$ python -q
>>> import numpy as np
>>> np.set_printoptions(precision=2, suppress=True, linewidth=100)
>>> E = np.loadtxt("sample14.csv", delimiter=",")
>>> E
array([[5., 1., 2., 0., 2., 0., 2., 1., 1., 0., 1.],
       [1., 5., 2., 0., 2., 0., 2., 1., 1., 0., 1.],
       [2., 2., 8., 0., 4., 0., 4., 2., 2., 0., 2.],
       [0., 0., 0., 4., 0., 0., 0., 0., 0., 0., 0.],
       [2., 2., 4., 0., 8., 0., 4., 2., 2., 0., 2.],
       [0., 0., 0., 0., 0., 4., 0., 0., 0., 0., 0.],
       [2., 2., 4., 0., 4., 0., 8., 2., 2., 0., 2.],
       [1., 1., 2., 0., 2., 0., 2., 5., 1., 0., 1.],
       [1., 1., 2., 0., 2., 0., 2., 1., 5., 0., 1.],
       [0., 0., 0., 0., 0., 0., 0., 0., 0., 4., 0.],
       [1., 1., 2., 0., 2., 0., 2., 1., 1., 0., 5.]])
>>> vals, V = np.linalg.eigh(E)
>>> x = np.array([8, 8, 2, 9, 9, 5, 9, 3, 5, 4, 5])
>>> np.round(V * np.abs(vals) @ V.T, 2) + 0
array([[5., 1., 2., 0., 2., 0., 2., 1., 1., 0., 1.],
       [1., 5., 2., 0., 2., 0., 2., 1., 1., 0., 1.],
       [2., 2., 8., 0., 4., 0., 4., 2., 2., 0., 2.],
       [0., 0., 0., 4., 0., 0., 0., 0., 0., 0., 0.],
       [2., 2., 4., 0., 8., 0., 4., 2., 2., 0., 2.],
       [0., 0., 0., 0., 0., 4., 0., 0., 0., 0., 0.],
       [2., 2., 4., 0., 4., 0., 8., 2., 2., 0., 2.],
       [1., 1., 2., 0., 2., 0., 2., 5., 1., 0., 1.],
       [1., 1., 2., 0., 2., 0., 2., 1., 5., 0., 1.],
       [0., 0., 0., 0., 0., 0., 0., 0., 0., 4., 0.],
       [1., 1., 2., 0., 2., 0., 2., 1., 1., 0., 5.]])
>>> rng = np.random.default_rng(1065)
>>> labels = rng.permutation(11)
>>> other = E[:, labels] * rng.choice([-1, 1], 11)
>>> other
array([[ 0.,  0., -1., -2., -5.,  1.,  1., -2.,  0.,  1.,  2.],
       [ 0.,  0., -1., -2., -1.,  5.,  1., -2.,  0.,  1.,  2.],
       [ 0.,  0., -2., -4., -2.,  2.,  2., -8.,  0.,  2.,  4.],
       [ 4.,  0., -0., -0., -0.,  0.,  0., -0.,  0.,  0.,  0.],
       [ 0.,  0., -2., -8., -2.,  2.,  2., -4.,  0.,  2.,  4.],
       [ 0.,  0., -0., -0., -0.,  0.,  0., -0.,  4.,  0.,  0.],
       [ 0.,  0., -2., -4., -2.,  2.,  2., -4.,  0.,  2.,  8.],
       [ 0.,  0., -1., -2., -1.,  1.,  1., -2.,  0.,  5.,  2.],
       [ 0.,  0., -5., -2., -1.,  1.,  1., -2.,  0.,  1.,  2.],
       [ 0.,  4., -0., -0., -0.,  0.,  0., -0.,  0.,  0.,  0.],
       [ 0.,  0., -1., -2., -1.,  1.,  5., -2.,  0.,  1.,  2.]])
>>> left, _, VT = np.linalg.svd(E.T @ other)
>>> np.round(np.linalg.lstsq(E, other)[0], 2) + 0
array([[ 0.,  0.,  0.,  0., -1.,  0.,  0.,  0.,  0.,  0.,  0.],
       [ 0.,  0.,  0.,  0.,  0.,  1.,  0.,  0.,  0.,  0.,  0.],
       [ 0.,  0.,  0.,  0.,  0.,  0.,  0., -1.,  0.,  0.,  0.],
       [ 1.,  0.,  0.,  0.,  0.,  0.,  0.,  0.,  0.,  0.,  0.],
       [ 0.,  0.,  0., -1.,  0.,  0.,  0.,  0.,  0.,  0.,  0.],
       [ 0.,  0.,  0.,  0.,  0.,  0.,  0.,  0.,  1.,  0.,  0.],
       [ 0.,  0.,  0.,  0.,  0.,  0.,  0.,  0.,  0.,  0.,  1.],
       [ 0.,  0.,  0.,  0.,  0.,  0.,  0.,  0.,  0.,  1.,  0.],
       [ 0.,  0., -1.,  0.,  0.,  0.,  0.,  0.,  0.,  0.,  0.],
       [ 0.,  1.,  0.,  0.,  0.,  0.,  0.,  0.,  0.,  0.,  0.],
       [ 0.,  0.,  0.,  0.,  0.,  0.,  1.,  0.,  0.,  0.,  0.]])
>>> np.round(left @ VT, 2) + 0
array([[ 0.,  0.,  0.,  0., -1.,  0.,  0.,  0.,  0.,  0.,  0.],
       [ 0.,  0.,  0.,  0.,  0.,  1.,  0.,  0.,  0.,  0.,  0.],
       [ 0.,  0.,  0.,  0.,  0.,  0.,  0., -1.,  0.,  0.,  0.],
       [ 1.,  0.,  0.,  0.,  0.,  0.,  0.,  0.,  0.,  0.,  0.],
       [ 0.,  0.,  0., -1.,  0.,  0.,  0.,  0.,  0.,  0.,  0.],
       [ 0.,  0.,  0.,  0.,  0.,  0.,  0.,  0.,  1.,  0.,  0.],
       [ 0.,  0.,  0.,  0.,  0.,  0.,  0.,  0.,  0.,  0.,  1.],
       [ 0.,  0.,  0.,  0.,  0.,  0.,  0.,  0.,  0.,  1.,  0.],
       [ 0.,  0., -1.,  0.,  0.,  0.,  0.,  0.,  0.,  0.,  0.],
       [ 0.,  1.,  0.,  0.,  0.,  0.,  0.,  0.,  0.,  0.,  0.],
       [ 0.,  0.,  0.,  0.,  0.,  0.,  1.,  0.,  0.,  0.,  0.]])
>>> np.allclose(E @ E.T, E.T @ E)
True
>>> (E + E.T) / 2
array([[5., 1., 2., 0., 2., 0., 2., 1., 1., 0., 1.],
       [1., 5., 2., 0., 2., 0., 2., 1., 1., 0., 1.],
       [2., 2., 8., 0., 4., 0., 4., 2., 2., 0., 2.],
       [0., 0., 0., 4., 0., 0., 0., 0., 0., 0., 0.],
       [2., 2., 4., 0., 8., 0., 4., 2., 2., 0., 2.],
       [0., 0., 0., 0., 0., 4., 0., 0., 0., 0., 0.],
       [2., 2., 4., 0., 4., 0., 8., 2., 2., 0., 2.],
       [1., 1., 2., 0., 2., 0., 2., 5., 1., 0., 1.],
       [1., 1., 2., 0., 2., 0., 2., 1., 5., 0., 1.],
       [0., 0., 0., 0., 0., 0., 0., 0., 0., 4., 0.],
       [1., 1., 2., 0., 2., 0., 2., 1., 1., 0., 5.]])
>>> round(np.abs(np.linalg.eigvals(E)).max(), 2)
np.float64(21.0)
>>> E @ E
array([[ 41.,  25.,  50.,   0.,  50.,   0.,  50.,  25.,  25.,   0.,  25.],
       [ 25.,  41.,  50.,   0.,  50.,   0.,  50.,  25.,  25.,   0.,  25.],
       [ 50.,  50., 116.,   0., 100.,   0., 100.,  50.,  50.,   0.,  50.],
       [  0.,   0.,   0.,  16.,   0.,   0.,   0.,   0.,   0.,   0.,   0.],
       [ 50.,  50., 100.,   0., 116.,   0., 100.,  50.,  50.,   0.,  50.],
       [  0.,   0.,   0.,   0.,   0.,  16.,   0.,   0.,   0.,   0.,   0.],
       [ 50.,  50., 100.,   0., 100.,   0., 116.,  50.,  50.,   0.,  50.],
       [ 25.,  25.,  50.,   0.,  50.,   0.,  50.,  41.,  25.,   0.,  25.],
       [ 25.,  25.,  50.,   0.,  50.,   0.,  50.,  25.,  41.,   0.,  25.],
       [  0.,   0.,   0.,   0.,   0.,   0.,   0.,   0.,   0.,  16.,   0.],
       [ 25.,  25.,  50.,   0.,  50.,   0.,  50.,  25.,  25.,   0.,  41.]])
>>> m1 = np.load("data.npy")
>>> m1
array([[-1,  0, -2, -1, -2, -1,  0, -1],
       [-2,  1, -1, -2,  0,  1,  0,  2],
       [ 0,  0,  1,  2, -1,  2, -2,  1],
       [ 1,  2,  1, -1,  0,  2, -2, -1],
       [-1, -1,  1,  2,  0,  2,  0,  2],
       [ 2,  1,  2, -2, -1,  2,  2,  2],
       [-2, -1,  0, -1,  2, -1,  0, -2],
       [-2, -2,  0, -2, -2,  2,  1,  1],
       [ 2,  1, -1, -1,  2,  2, -2, -2],
       [-1, -1,  1,  2,  0, -1, -1, -2],
       [ 5, -3,  1,  5, -2, -4,  0, -7]])
>>> proj = m1 @ np.linalg.solve(m1.T @ m1, m1.T)
>>> np.round(np.linalg.eigvalsh(proj), 2) + 0
array([0., 0., 0., 1., 1., 1., 1., 1., 1., 1., 1.])
>>> np.allclose(proj @ proj, proj)
True
